$ python3 -q
>>> import numpy as np
>>> import numpy.linalg as la
>>> np.set_printoptions(precision=2, suppress=True, linewidth=140)
>>> rd = lambda a: np.round(a, 2) + 0
>>> K = np.load("block12.npy")
>>> K
array([[ 0,  0, -1, -1],
       [ 0, -5, -3, -2],
       [-1, -3, -5,  1],
       [-2, -3,  5, -4],
       [-5,  3, -2,  4],
       [-4,  5, -4,  5],
       [ 3, -5,  2,  4],
       [-2,  4, -5,  5],
       [-1,  2,  2, -4],
       [ 2, -2,  2, -4]])
>>> Uu, sv, Vt = la.svd(K, full_matrices=False)
>>> rd(Uu.T @ Uu)
array([[1., 0., 0., 0.],
       [0., 1., 0., 0.],
       [0., 0., 1., 0.],
       [0., 0., 0., 1.]])
>>> np.abs(Uu[:, 0]).round(6).argmax()
np.int64(5)
>>> rd(sv)
array([16.48,  9.68,  7.09,  5.24])
>>> rd(Uu.T @ K @ Vt.T)
array([[16.48,  0.  ,  0.  ,  0.  ],
       [ 0.  ,  9.68,  0.  ,  0.  ],
       [ 0.  ,  0.  ,  7.09,  0.  ],
       [ 0.  ,  0.  ,  0.  ,  5.24]])
>>> np.allclose(Uu * sv @ Vt, K)
True
>>> (sv > 1e-8).sum()
np.int64(4)
>>> Xs = K - K.mean(axis=0)
>>> Uu, sv, Vt = la.svd(Xs, full_matrices=False)
>>> np.searchsorted(np.cumsum(sv ** 2) / (sv ** 2).sum(), 0.9) + 1
np.int64(3)
>>> rd(Vt[0] * np.sign(Vt[0, np.abs(Vt[0]).argmax()]))
array([-0.31,  0.54, -0.5 ,  0.6 ])
>>> (np.sign(Uu[:, 0]) == np.sign(Uu[0, 0])).astype(int)
array([1, 1, 0, 1, 0, 0, 1, 0, 1, 1])
>>> rd(sv ** 2 / (sv ** 2).sum())
array([0.63, 0.22, 0.11, 0.05])
>>> X = np.loadtxt("x.csv", delimiter=",")
>>> X
array([[ -3.,   5.,   4.,   4.,  -5.,  16.,  -3.,   1.,   2.],
       [ -2.,   3.,  -2.,   4.,   5.,  -8.,   5.,   5.,  -2.],
       [  5.,  -4.,  -4.,   2.,   3., -16.,  -2.,  -4.,   4.],
       [ -1.,   4.,  -2.,  -4.,   4.,  -8.,   4.,   4.,  -4.],
       [  2.,   0.,   1.,   4.,   5.,   4.,  -4.,  -3.,   2.],
       [  0.,   0.,   5.,   0.,   0.,  20.,   3.,   1.,   5.],
       [  0.,  -4.,   1.,   1.,  -2.,   4.,  -3.,   3.,   2.],
       [ -1.,  -2.,   5.,  -1.,   1.,  20.,   4.,  -1.,   5.],
       [ -2.,   5.,  -4.,   2.,  -2., -16.,  -3.,   4.,  -1.],
       [ -3.,  -5.,   4.,   3.,   4.,  16.,   5.,  -2.,   3.],
       [  5.,  -2.,   4.,   3.,   2.,  16.,  -5.,   2.,   3.],
       [ -2.,  -2.,  -3.,  -1.,  -4., -12.,   5.,   2.,  -1.],
       [  2.,  -1.,  -4.,  -3.,  -3., -16.,  -4.,   3.,  -1.]])
>>> Uu, sv, Vt = la.svd(X)
>>> V = Vt[:(sv > 1e-8).sum()]
>>> rng = np.random.default_rng(539)
>>> x = X[2] + -3 * X[11] + rng.integers(2) * np.eye(9)[4]
>>> x
array([ 11.,   2.,   5.,   5.,  15.,  20., -17., -10.,   7.])
>>> rd(V.T @ V)
array([[1.  , 0.  , 0.  , 0.  , 0.  , 0.  , 0.  , 0.  , 0.  ],
       [0.  , 1.  , 0.  , 0.  , 0.  , 0.  , 0.  , 0.  , 0.  ],
       [0.  , 0.  , 0.06, 0.  , 0.  , 0.24, 0.  , 0.  , 0.  ],
       [0.  , 0.  , 0.  , 1.  , 0.  , 0.  , 0.  , 0.  , 0.  ],
       [0.  , 0.  , 0.  , 0.  , 1.  , 0.  , 0.  , 0.  , 0.  ],
       [0.  , 0.  , 0.24, 0.  , 0.  , 0.94, 0.  , 0.  , 0.  ],
       [0.  , 0.  , 0.  , 0.  , 0.  , 0.  , 1.  , 0.  , 0.  ],
       [0.  , 0.  , 0.  , 0.  , 0.  , 0.  , 0.  , 1.  , 0.  ],
       [0.  , 0.  , 0.  , 0.  , 0.  , 0.  , 0.  , 0.  , 1.  ]])
>>> la.matrix_rank(np.vstack([X, x]))
np.int64(8)
>>> np.allclose(V.T @ V @ x, x)
True
>>> rd(la.svd(X, compute_uv=False))
array([53.73, 16.91, 15.12, 12.05,  8.93,  8.26,  5.43,  3.17,  0.  ])
>>> X - X[0]
array([[  0.,   0.,   0.,   0.,   0.,   0.,   0.,   0.,   0.],
       [  1.,  -2.,  -6.,   0.,  10., -24.,   8.,   4.,  -4.],
       [  8.,  -9.,  -8.,  -2.,   8., -32.,   1.,  -5.,   2.],
       [  2.,  -1.,  -6.,  -8.,   9., -24.,   7.,   3.,  -6.],
       [  5.,  -5.,  -3.,   0.,  10., -12.,  -1.,  -4.,   0.],
       [  3.,  -5.,   1.,  -4.,   5.,   4.,   6.,   0.,   3.],
       [  3.,  -9.,  -3.,  -3.,   3., -12.,   0.,   2.,   0.],
       [  2.,  -7.,   1.,  -5.,   6.,   4.,   7.,  -2.,   3.],
       [  1.,   0.,  -8.,  -2.,   3., -32.,   0.,   3.,  -3.],
       [  0., -10.,   0.,  -1.,   9.,   0.,   8.,  -3.,   1.],
       [  8.,  -7.,   0.,  -1.,   7.,   0.,  -2.,   1.,   1.],
       [  1.,  -7.,  -7.,  -5.,   1., -28.,   8.,   1.,  -3.],
       [  5.,  -6.,  -8.,  -7.,   2., -32.,  -1.,   2.,  -3.]])
>>> X.shape
(13, 9)
>>> X.sum(axis=1)
array([ 21.,   8., -16.,  -3.,  11.,  34.,   2.,  30., -17.,  25.,  28., -18., -27.])
>>> la.lstsq(X[:-1].T, X[-1])[2]
np.int32(8)
>>> np.abs(np.diag(la.qr(X)[1])) > 1e-9
array([ True,  True,  True,  True,  True, False,  True,  True,  True])
>>> data = np.diag(3 * np.array([4, 4, 1, 4, 1, 5, 4, 0, 2, 5, 1, 0])) + np.array([[1, 1, 0, 1, 0, 1, 1, 2, 2, 1, 1, 1],
...     [0, 1, 0, 2, 2, 2, 2, 2, 1, 2, 0, 1],
...     [1, 1, 2, 0, 2, 1, 2, 1, 2, 2, 1, 1],
...     [1, 0, 0, 2, 2, 0, 0, 1, 1, 0, 0, 0],
...     [0, 0, 0, 0, 1, 2, 1, 2, 0, 2, 2, 2],
...     [0, 1, 0, 1, 0, 0, 1, 2, 0, 2, 1, 1],
...     [1, 2, 2, 2, 2, 1, 0, 1, 0, 2, 0, 2],
...     [0, 2, 0, 1, 1, 1, 1, 1, 1, 2, 2, 1],
...     [0, 2, 2, 2, 2, 0, 2, 0, 0, 0, 0, 2],
...     [2, 2, 1, 1, 2, 2, 0, 1, 1, 1, 0, 2],
...     [2, 0, 2, 2, 0, 2, 0, 1, 2, 0, 0, 2],
...     [0, 1, 1, 0, 2, 0, 1, 0, 0, 0, 1, 1]])
>>> data
array([[13,  1,  0,  1,  0,  1,  1,  2,  2,  1,  1,  1],
       [ 0, 13,  0,  2,  2,  2,  2,  2,  1,  2,  0,  1],
       [ 1,  1,  5,  0,  2,  1,  2,  1,  2,  2,  1,  1],
       [ 1,  0,  0, 14,  2,  0,  0,  1,  1,  0,  0,  0],
       [ 0,  0,  0,  0,  4,  2,  1,  2,  0,  2,  2,  2],
       [ 0,  1,  0,  1,  0, 15,  1,  2,  0,  2,  1,  1],
       [ 1,  2,  2,  2,  2,  1, 12,  1,  0,  2,  0,  2],
       [ 0,  2,  0,  1,  1,  1,  1,  1,  1,  2,  2,  1],
       [ 0,  2,  2,  2,  2,  0,  2,  0,  6,  0,  0,  2],
       [ 2,  2,  1,  1,  2,  2,  0,  1,  1, 16,  0,  2],
       [ 2,  0,  2,  2,  0,  2,  0,  1,  2,  0,  3,  2],
       [ 0,  1,  1,  0,  2,  0,  1,  0,  0,  0,  1,  1]])
>>> x = np.array([0, 0, 2, 5, 2, 5, 0, 2, 3, 1, 3, 5])
>>> y = data @ x
>>> y
array([29, 38, 37, 79, 40, 94, 37, 30, 46, 52, 51, 14])
>>> rd(la.solve(data, data[:, 6]))
array([0., 0., 0., 0., 0., 0., 1., 0., 0., 0., 0., 0.])
>>> rd(la.solve(data, -1 * y))
array([ 0.,  0., -2., -5., -2., -5.,  0., -2., -3., -1., -3., -5.])
>>> rd(la.solve(data.T, data[8]))
array([0., 0., 0., 0., 0., 0., 0., 0., 1., 0., 0., 0.])
